% ipython --no-banner

In [1]: import numpy as np

In [2]: np.set_printoptions(precision=3, suppress=True, linewidth=160)

In [3]: W0 = np.loadtxt("a.csv", delimiter=",")

In [4]: W0
Out[4]: 
array([[ 0.464,  0.44 , -0.413,  0.427],
       [-1.282, -1.329,  1.325, -1.311],
       [-2.746, -2.755,  2.76 , -2.743],
       [ 3.439,  3.487, -3.494,  3.507],
       [ 0.505,  0.483, -0.465,  0.479],
       [ 3.054,  3.054, -3.054,  3.059],
       [ 0.467,  0.48 , -0.482,  0.523],
       [ 3.008,  2.994, -3.003,  2.958],
       [-0.015, -0.048,  0.03 , -0.019],
       [-1.533, -1.564,  1.554, -1.543],
       [ 2.944,  2.906, -2.937,  2.938],
       [ 3.991,  3.993, -3.984,  3.993],
       [ 0.089,  0.138, -0.139,  0.132],
       [-2.244, -2.198,  2.213, -2.18 ],
       [-0.323, -0.363,  0.35 , -0.354],
       [-3.192, -3.194,  3.15 , -3.24 ],
       [ 1.636,  1.621, -1.6  ,  1.565],
       [-1.434, -1.441,  1.437, -1.463],
       [-0.346, -0.348,  0.358, -0.349],
       [ 2.481,  2.483, -2.482,  2.485],
       [ 2.381,  2.37 , -2.368,  2.389],
       [ 3.504,  3.526, -3.49 ,  3.523],
       [ 2.309,  2.326, -2.343,  2.312],
       [ 2.428,  2.427, -2.413,  2.409]])

In [5]: Ac = W0 - W0.mean(axis=0)

In [6]: Uu, sig, vt = np.linalg.svd(Ac, full_matrices=False)

In [7]: np.round(sig ** 2 / (sig ** 2).sum(), 3) + 0
Out[7]: array([1., 0., 0., 0.])

In [8]: np.round((sig ** 2).sum() ** 2 / (sig ** 4).sum(), 3)
Out[8]: np.float64(1.0)

In [9]: np.round(Ac.mean(axis=0), 3) + 0
Out[9]: array([0., 0., 0., 0.])

In [10]: np.abs(vt[0]).argmax()
Out[10]: np.int64(1)

In [11]: sig
Out[11]: array([20.667,  0.12 ,  0.091,  0.055])

In [12]: Ac = W0 - W0.mean(axis=0)

In [13]: vecs = np.linalg.svd(Ac)[2][:1]

In [14]: M2 = Ac - Ac @ vecs.T @ vecs

In [15]: round(float(np.linalg.norm(M2) / np.linalg.norm(Ac)), 3)
Out[15]: 0.008

In [16]: (Ac @ vecs.T).std(axis=0)
Out[16]: array([4.219])

In [17]: np.diag(vecs.T @ vecs)
Out[17]: array([0.249, 0.251, 0.25 , 0.25 ])

In [18]: np.linalg.norm(M2, axis=1).round(6).argmax()
Out[18]: np.int64(15)

In [19]: np.cov(Ac @ vecs.T, rowvar=False)
Out[19]: array(18.571)

In [20]: M2 = np.c_[W0[:, :3] @ np.array([[1, 6, 2], [7, 0, 6], [2, 2, 4]]), np.array([5, 3, 9, 5, 3, 7, 3, 1, 9, 3, 6, 4, 1, 4, 6, 1, 3, 1, 9, 5, 7, 6, 6, 4])]

In [21]: M2
Out[21]: 
array([[  2.718,   1.958,   1.916,   5.   ],
       [ -7.935,  -5.042,  -5.238,   3.   ],
       [-16.511, -10.956, -10.982,   9.   ],
       [ 20.86 ,  13.646,  13.824,   5.   ],
       [  2.956,   2.1  ,   2.048,   3.   ],
       [ 18.324,  12.216,  12.216,   7.   ],
       [  2.863,   1.838,   1.886,   3.   ],
       [ 17.96 ,  12.042,  11.968,   1.   ],
       [ -0.291,  -0.03 ,  -0.198,   9.   ],
       [ -9.373,  -6.09 ,  -6.234,   3.   ],
       [ 17.412,  11.79 ,  11.576,   6.   ],
       [ 23.974,  15.978,  16.004,   4.   ],
       [  0.777,   0.256,   0.45 ,   1.   ],
       [-13.204,  -9.038,  -8.824,   4.   ],
       [ -2.164,  -1.238,  -1.424,   6.   ],
       [-19.25 , -12.852, -12.948,   1.   ],
       [  9.783,   6.616,   6.598,   3.   ],
       [ -8.647,  -5.73 ,  -5.766,   1.   ],
       [ -2.066,  -1.36 ,  -1.348,   9.   ],
       [ 14.898,   9.922,   9.932,   5.   ],
       [ 14.235,   9.55 ,   9.51 ,   7.   ],
       [ 21.206,  14.044,  14.204,   6.   ],
       [ 13.905,   9.168,   9.202,   6.   ],
       [ 14.591,   9.742,   9.766,   4.   ]])

In [22]: np.round(np.linalg.lstsq(W0, M2[:, 0])[0], 3) + 0
Out[22]: array([1., 7., 2., 0.])

In [23]: np.round(np.linalg.norm(M2 - W0 @ np.linalg.lstsq(W0, M2)[0], axis=0), 3) + 0
Out[23]: array([ 0.   ,  0.   ,  0.   , 22.237])

In [24]: np.linalg.norm(np.linalg.qr(W0)[0].T @ M2, axis=0) ** 2 / ((M2 ** 2).sum(axis=0) + 1e-12)
Out[24]: array([1.   , 1.   , 1.   , 0.247])
